% python3 -q
>>> import numpy as np
>>> np.set_printoptions(suppress=True, linewidth=140)
>>> m1 = np.load("block17.npy")
>>> m1.round(2)
array([[  8.84,   1.37,   8.01,   6.8 ,  13.15,   5.73,   3.56,  12.35,  14.84,   2.4 ,  -0.33],
       [ -8.61,   2.3 ,   1.38,  -4.31,  -4.76, -10.24,  -2.23,  -4.55,  -2.61,  -6.47,  -3.33],
       [ 15.61,   0.43,   9.27,   9.87,  20.4 ,   9.62,   5.33,  17.19,  21.61,   4.57,  -1.39],
       [ -8.27,   0.38,  -2.79,  -8.16,  -3.46, -17.45,  -3.67,  -9.83,  -2.27, -10.47, -10.54],
       [-12.57,   2.7 ,   0.29,  -6.44,  -8.92, -13.13,  -3.39,  -7.83,  -6.57,  -8.07,  -3.29],
       [  0.64,   1.18,   3.48,   0.24,   5.04,  -4.26,   0.32,   2.56,   6.64,  -3.14,  -4.13],
       [-10.82,   0.52,  -3.75,  -9.77,  -6.07, -19.76,  -4.51, -12.28,  -4.82, -11.76, -10.97],
       [ 24.43,   0.48,  13.8 ,  16.59,  29.19,  19.75,   8.68,  27.27,  30.43,  10.2 ,   2.12],
       [  5.03,   3.35,  10.55,   8.13,   8.35,   9.21,   3.73,  13.86,  11.03,   4.34,   5.77],
       [-11.87,   5.85,   7.72,   0.77,  -9.79,   0.05,  -0.57,   2.2 ,  -5.87,  -0.75,   8.96],
       [ -9.95,   0.12,  -4.2 ,  -9.95,  -5.01, -20.33,  -4.5 , -12.45,  -3.95, -12.07, -12.13],
       [ -3.88,  -1.06,  -3.84,  -7.92,   1.65, -18.18,  -3.2 ,  -9.12,   2.12, -10.88, -14.39],
       [ -7.84,   2.6 ,   2.44,  -3.1 ,  -4.14,  -8.19,  -1.7 ,  -2.8 ,  -1.84,  -5.33,  -1.89],
       [ -3.11,  -0.32,  -1.78,  -5.77,   2.05, -14.39,  -2.3 ,  -6.07,   2.89,  -8.77, -11.27],
       [ -7.17,   0.28,  -2.46,  -7.54,  -2.31, -16.59,  -3.34,  -8.87,  -1.17, -10.  , -10.5 ],
       [  4.25,   3.91,  11.43,   8.75,   7.29,  10.56,   3.9 ,  14.64,  10.25,   5.09,   7.63],
       [-10.86,   2.93,   1.66,  -4.67,  -7.33, -10.31,  -2.57,  -5.24,  -4.86,  -6.5 ,  -1.78],
       [ -0.4 ,   1.05,   2.67,  -0.81,   4.07,  -5.92,  -0.17,   1.02,   5.6 ,  -4.07,  -5.01],
       [  7.28,   1.74,   8.07,   6.42,  11.41,   5.44,   3.27,  11.69,  13.28,   2.24,   0.51],
       [ -9.74,   3.28,   3.02,  -3.08,  -6.39,  -7.65,  -1.86,  -2.94,  -3.74,  -5.03,  -0.01],
       [ 12.44,   1.15,   9.31,   9.03,  16.87,   8.9 ,   4.73,  15.75,  18.44,   4.17,   0.18],
       [ -6.42,   0.33,  -1.98,  -6.88,  -1.58, -15.57,  -3.02,  -7.89,  -0.42,  -9.43, -10.04],
       [  5.68,   2.35,   8.64,   6.52,   9.51,   6.04,   3.17,  11.69,  11.68,   2.58,   2.23],
       [ -8.84,   0.18,  -3.53,  -9.01,  -3.93, -18.88,  -4.05, -11.06,  -2.84, -11.27, -11.52],
       [  8.43,   4.66,  15.21,  13.48,  11.1 ,  18.22,   6.08,  21.56,  14.43,   9.35,  12.07],
       [-15.19,  -0.8 ,  -8.89, -15.84,  -9.79, -29.86,  -7.22, -21.06,  -9.19, -17.37, -17.62],
       [-11.28,   4.02,   3.9 ,  -2.67,  -8.29,  -6.49,  -1.84,  -2.51,  -5.28,  -4.38,   2.22],
       [-13.  ,   4.06,   3.13,  -3.88, -10.03,  -8.27,  -2.45,  -4.33,  -7.  ,  -5.37,   1.72],
       [  4.12,   2.94,   9.18,   6.6 ,   7.65,   6.6 ,   3.06,  11.66,  10.12,   2.89,   3.89],
       [  3.03,   0.45,   3.02,   0.47,   7.81,  -4.46,   0.63,   3.1 ,   9.03,  -3.25,  -6.04],
       [ 11.84,   3.75,  14.85,  14.09,  14.97,  18.45,   6.61,  22.7 ,  17.84,   9.47,   9.85],
       [ -8.96,   3.85,   4.68,  -1.29,  -5.89,  -4.55,  -1.11,  -0.4 ,  -2.96,  -3.3 ,   2.45],
       [  4.61,   0.44,   3.78,   1.63,   9.39,  -2.73,   1.21,   4.84,  10.61,  -2.29,  -5.49],
       [-11.45,   2.86,   1.21,  -5.26,  -7.88, -11.24,  -2.84,  -6.1 ,  -5.45,  -7.02,  -2.26],
       [ -4.8 ,  -1.47,  -5.21,  -9.47,   0.94, -20.81,  -3.87, -11.34,   1.2 , -12.34, -16.28],
       [-13.87,   3.19,   0.75,  -6.37, -10.47, -12.65,  -3.48,  -7.85,  -7.87,  -7.81,  -1.9 ],
       [ -4.3 ,   1.73,   2.24,  -2.3 ,  -0.17,  -7.66,  -1.08,  -1.39,   1.7 ,  -5.03,  -3.9 ],
       [  2.07,   3.59,   9.61,   6.43,   5.28,   6.83,   2.82,  11.24,   8.07,   3.02,   5.58],
       [ -4.88,  -0.7 ,  -3.52,  -7.91,   0.47, -17.88,  -3.28,  -9.18,   1.12, -10.71, -13.38],
       [  7.75,   3.34,  11.88,  10.15,  11.08,  12.23,   4.74,  16.9 ,  13.75,   6.02,   6.75],
       [ -4.94,  -2.94,  -8.58, -12.7 ,   1.53, -26.75,  -5.12, -15.81,   1.06, -15.64, -21.93],
       [ -1.02,   0.83,   1.87,  -1.74,   3.56,  -7.49,  -0.58,  -0.32,   4.98,  -4.94,  -6.08],
       [  2.42,   1.77,   5.68,   2.82,   6.54,   0.05,   1.47,   6.28,   8.42,  -0.75,  -1.24]])
>>> rk = np.linalg.matrix_rank(m1)
>>> rk
np.int64(3)
>>> N = np.linalg.svd(m1)[2][rk:].T
>>> N.shape
(11, 8)
